% ipython --no-banner

In [1]: import numpy as np

In [2]: import numpy.linalg as la

In [3]: np.set_printoptions(precision=3, suppress=True, linewidth=200, sign=" ")

In [4]: def rd(a):
   ...:     return np.round(a, 3) + 0
   ...: 

In [5]: W0 = np.loadtxt("test11.csv", delimiter=",")

In [6]: W0
Out[6]: 
array([[ 1.,  1.,  0.,  0.,  0.,  0.],
       [ 3.,  1.,  0.,  0.,  0.,  0.],
       [ 0.,  3.,  0.,  0.,  0.,  0.],
       [ 0.,  0.,  1.,  1.,  0.,  0.],
       [ 0.,  0.,  3.,  1.,  0.,  0.],
       [ 0.,  0.,  0.,  3.,  0.,  0.],
       [ 0.,  0.,  0.,  0.,  1.,  1.],
       [ 0.,  0.,  0.,  0.,  3.,  1.],
       [ 0.,  0.,  0.,  0.,  0.,  3.]])

In [7]: x0 = np.array([9, -7, -4, -9, 2, 1])

In [8]: rhs = W0 @ x0

In [9]: c, lr = np.zeros(6), 1 / la.norm(W0, 2) ** 2

In [10]: for i in range(4):
    ...:     c -= lr * W0.T @ (W0 @ c - rhs)
    ...:     if i % 1 == 0: print(i, round(la.norm(W0 @ c - rhs), 3))
    ...: 
0 16.634
1 9.229
2 5.12
3 2.841

In [11]: rd(la.cond(W0))
Out[11]: np.float64(1.499)

In [12]: arr = np.loadtxt("block17.csv", delimiter=",")

In [13]: arr
Out[13]: 
array([[ 2.,  0.,  0.,  0.,  0.,  0.],
       [ 0.,  1.,  0.,  0.,  0.,  0.],
       [ 0.,  0.,  2.,  0.,  0.,  0.],
       [ 0.,  0.,  0.,  0.,  0.,  0.],
       [ 0.,  0.,  0.,  0.,  2.,  0.],
       [ 0.,  0.,  0.,  0.,  0.,  0.]])

In [14]: # triangular

In [15]: Uu, sig, vt = la.svd(arr)

In [16]: V = vt[:(sig > 1e-8).sum()]

In [17]: rng = np.random.default_rng(739)

In [18]: x0 = arr[5] + 2 * arr[3] + rng.integers(2) * np.eye(6)[5]

In [19]: x0
Out[19]: array([ 0.,  0.,  0.,  0.,  0.,  1.])

In [20]: np.diag(V.T @ V)
Out[20]: array([ 1.,  1.,  1.,  0.,  1.,  0.])

In [21]: rd(la.norm(x0 - V.T @ V @ x0))
Out[21]: np.float64(1.0)

In [22]: np.allclose(V.T @ V @ x0, x0)
Out[22]: False

In [23]: [int(la.matrix_rank(la.matrix_power(arr, p))) for p in range(1, 7)]
Out[23]: [4, 4, 4, 4, 4, 4]

In [24]: arr @ arr
Out[24]: 
array([[ 4.,  0.,  0.,  0.,  0.,  0.],
       [ 0.,  1.,  0.,  0.,  0.,  0.],
       [ 0.,  0.,  4.,  0.,  0.,  0.],
       [ 0.,  0.,  0.,  0.,  0.,  0.],
       [ 0.,  0.,  0.,  0.,  4.,  0.],
       [ 0.,  0.,  0.,  0.,  0.,  0.]])
